% ipython --no-banner

In [1]: import numpy as np

In [2]: from numpy import linalg as LA

In [3]: np.set_printoptions(precision=3, suppress=True, linewidth=120, sign=" ")

In [4]: data = np.array([[0.04, -0.74, 1.0, 2.16],
   ...:     [-0.6, 0.18, 0.6, 0.75],
   ...:     [2.0, -0.88, -1.6, -1.65],
   ...:     [3.0, -2.02, -1.4, -0.35],
   ...:     [-0.86, 1.07, -0.3, -1.39],
   ...:     [1.38, -0.89, -0.7, -0.28],
   ...:     [-2.56, 1.44, 1.6, 1.16]])

In [5]: data
Out[5]: 
array([[ 0.04, -0.74,  1.  ,  2.16],
       [-0.6 ,  0.18,  0.6 ,  0.75],
       [ 2.  , -0.88, -1.6 , -1.65],
       [ 3.  , -2.02, -1.4 , -0.35],
       [-0.86,  1.07, -0.3 , -1.39],
       [ 1.38, -0.89, -0.7 , -0.28],
       [-2.56,  1.44,  1.6 ,  1.16]])

In [6]: LA.cond(data) > 100
Out[6]: np.True_

In [7]: [round(float(x), 3) for x in LA.svd(data, compute_uv=False)[:3]]
Out[7]: [6.405, 3.382, 0.0]

In [8]: LA.matrix_rank(data, rtol=0.1)
Out[8]: np.int64(2)

In [9]: left, sigma, Vh = LA.svd(data)

In [10]: np.argmax(sigma[:-1] / (sigma[1:] + 1e-6)) + 1
Out[10]: np.int64(2)

In [11]: B = left[:, :2] @ np.diag(sigma[:2]) @ Vh[:2]

In [12]: round(LA.norm(data - B) / LA.norm(data), 3)
Out[12]: np.float64(0.0)

In [13]: round(np.abs(data - B).max(), 3)
Out[13]: np.float64(0.0)

In [14]: data @ LA.pinv(data) @ data
Out[14]: 
array([[ 0.04, -0.74,  1.  ,  2.16],
       [-0.6 ,  0.18,  0.6 ,  0.75],
       [ 2.  , -0.88, -1.6 , -1.65],
       [ 3.  , -2.02, -1.4 , -0.35],
       [-0.86,  1.07, -0.3 , -1.39],
       [ 1.38, -0.89, -0.7 , -0.28],
       [-2.56,  1.44,  1.6 ,  1.16]])

In [15]: np.allclose(data[:-1].T @ LA.lstsq(data[:-1].T, data[-1])[0], data[-1])
Out[15]: True

In [16]: round(float(np.trace(LA.pinv(data) @ data)), 3)
Out[16]: 2.0

In [17]: np.unique(data.round(6), axis=0).shape
Out[17]: (7, 4)

In [18]: round(LA.norm(data), 3)
Out[18]: np.float64(7.242)

In [19]: LA.matrix_rank(data)
Out[19]: np.int64(2)

In [20]: np.abs(data).max()
Out[20]: np.float64(3.0)

In [21]: data.shape
Out[21]: (7, 4)

In [22]: np.count_nonzero(data)
Out[22]: np.int64(28)
